% python3 -q
>>> import numpy as np
>>> np.set_printoptions(precision=2, suppress=True, linewidth=100, legacy="1.25")
>>> A = np.load("x.npy")
>>> A
array([[1, 0, 0],
       [0, 1, 0],
       [0, 0, 0]])
>>> A @ A
array([[1, 0, 0],
       [0, 1, 0],
       [0, 0, 0]])
>>> round(float(np.linalg.det(A)), 2)
0.0
>>> np.sort(np.linalg.eigvals(A).real)
array([0., 1., 1.])
>>> rng = np.random.default_rng(2730)
>>> idx = rng.permutation(3)
>>> idx
array([2, 0, 1])
>>> A2 = A[idx][:, idx]
>>> np.trace(A2)
2
>>> np.diag(A2)
array([0, 1, 1])
>>> w, vecs = np.linalg.eigh(A)
>>> vecs @ np.diag(w) @ vecs.T
array([[1., 0., 0.],
       [0., 1., 0.],
       [0., 0., 0.]])
>>> np.linalg.eigvalsh(A @ A)
array([0., 1., 1.])
>>> np.unique(w.round(6) + 0, return_counts=True)[1]
array([1, 2])
>>> np.linalg.eigvalsh(A + 2 * np.eye(3))
array([2., 3., 3.])
>>> vecs.T @ vecs
array([[1., 0., 0.],
       [0., 1., 0.],
       [0., 0., 1.]])
>>> rk = np.linalg.matrix_rank(A)
>>> rk
2
>>> ns = np.linalg.svd(A)[2][rk:].T
>>> ns @ ns.T
array([[0., 0., 0.],
       [0., 0., 0.],
       [0., 0., 1.]])
>>> [int(np.linalg.matrix_rank(A[:, :j + 1])) for j in range(3)]
[1, 2, 2]
>>> A @ ns
array([[0.],
       [0.],
       [0.]])
>>> np.linalg.matrix_rank(A.T @ A), np.linalg.matrix_rank(A @ A.T)
(2, 2)
>>> K = np.loadtxt("mat.csv", delimiter=",")
>>> K
array([[4., 1., 0., 0., 0.],
       [0., 4., 1., 0., 0.],
       [0., 0., 4., 1., 0.],
       [0., 0., 0., 4., 1.],
       [0., 0., 0., 0., 4.]])
>>> np.sort(np.linalg.eigvals(K))
array([4., 4., 4., 4., 4.])
>>> np.linalg.matrix_rank(K - K[0, 0] * np.eye(5))
4
>>> np.prod(np.diag(K)), round(np.linalg.det(K), 2)
(1024.0, 1024.0)
